% python3 -q
>>> import numpy as np
>>> from numpy import linalg as LA
>>> np.set_printoptions(precision=3, suppress=True, linewidth=120)
>>> feats = np.load("layer4.npy")
>>> print(feats)
[[ 2  8  4  1  5  3  8  0  3  7  3  4]
 [ 5  7  6  3  5  8  0  3  3  0  3  6]
 [ 6  5  6  1  4  5  9  6  7  1  0  6]
 [ 3  7  1  8  2  6  7  4  5  3  6  7]
 [ 5  1  9  2  3  7  3  8  6  8  8  6]
 [ 0  5  5  8  5  6  8  4  9  9  4  9]
 [ 3  2  1  9  5  2  5  9  2  7  9  2]
 [22 36 28 13 25 35  8 12 15  7 15 28]]
>>> left, s, vt = LA.svd(feats)
>>> print(s.round(3) + 0)
[88.221 21.494 11.907 10.399  7.954  7.074  3.984  0.   ]
>>> print(np.argmax(s[:-1] / (s[1:] + 1e-6)) + 1)
7
>>> M2 = left[:, :7] @ np.diag(s[:7]) @ vt[:7]
>>> print(np.round(LA.norm(feats - M2, 2), 3), np.round(s[7], 3))
0.0 0.0
>>> print(LA.matrix_rank(M2))
7
>>> print(np.round(LA.norm(feats - M2) / LA.norm(feats), 3))
0.0
>>> print(np.round(np.abs(feats - M2).max(), 3))
0.0
>>> print(round(LA.norm(feats, "nuc"), 3))
151.032
>>> print(feats[7] @ feats[4])
1298
>>> print(LA.norm(feats, axis=1))
[16.31  16.462 18.493 18.628 21.024 22.672 19.183 77.936]
>>> print(round(float(LA.norm(feats, 1)), 3), np.round(LA.norm(feats, np.inf), 3))
72.0 244.0
>>> print(round(float(LA.norm(feats[7] - feats[4])), 3))
62.61
>>> print(LA.norm(feats, axis=0))
[24.331 38.897 31.305 19.824 27.459 38.053 18.868 19.131 20.928 17.378 20.976 32.28 ]
>>> print(round(float(LA.norm(feats) ** 2 / LA.norm(feats, 2) ** 2), 3))
1.108
>>> print(LA.norm(feats, axis=1).argmax())
7
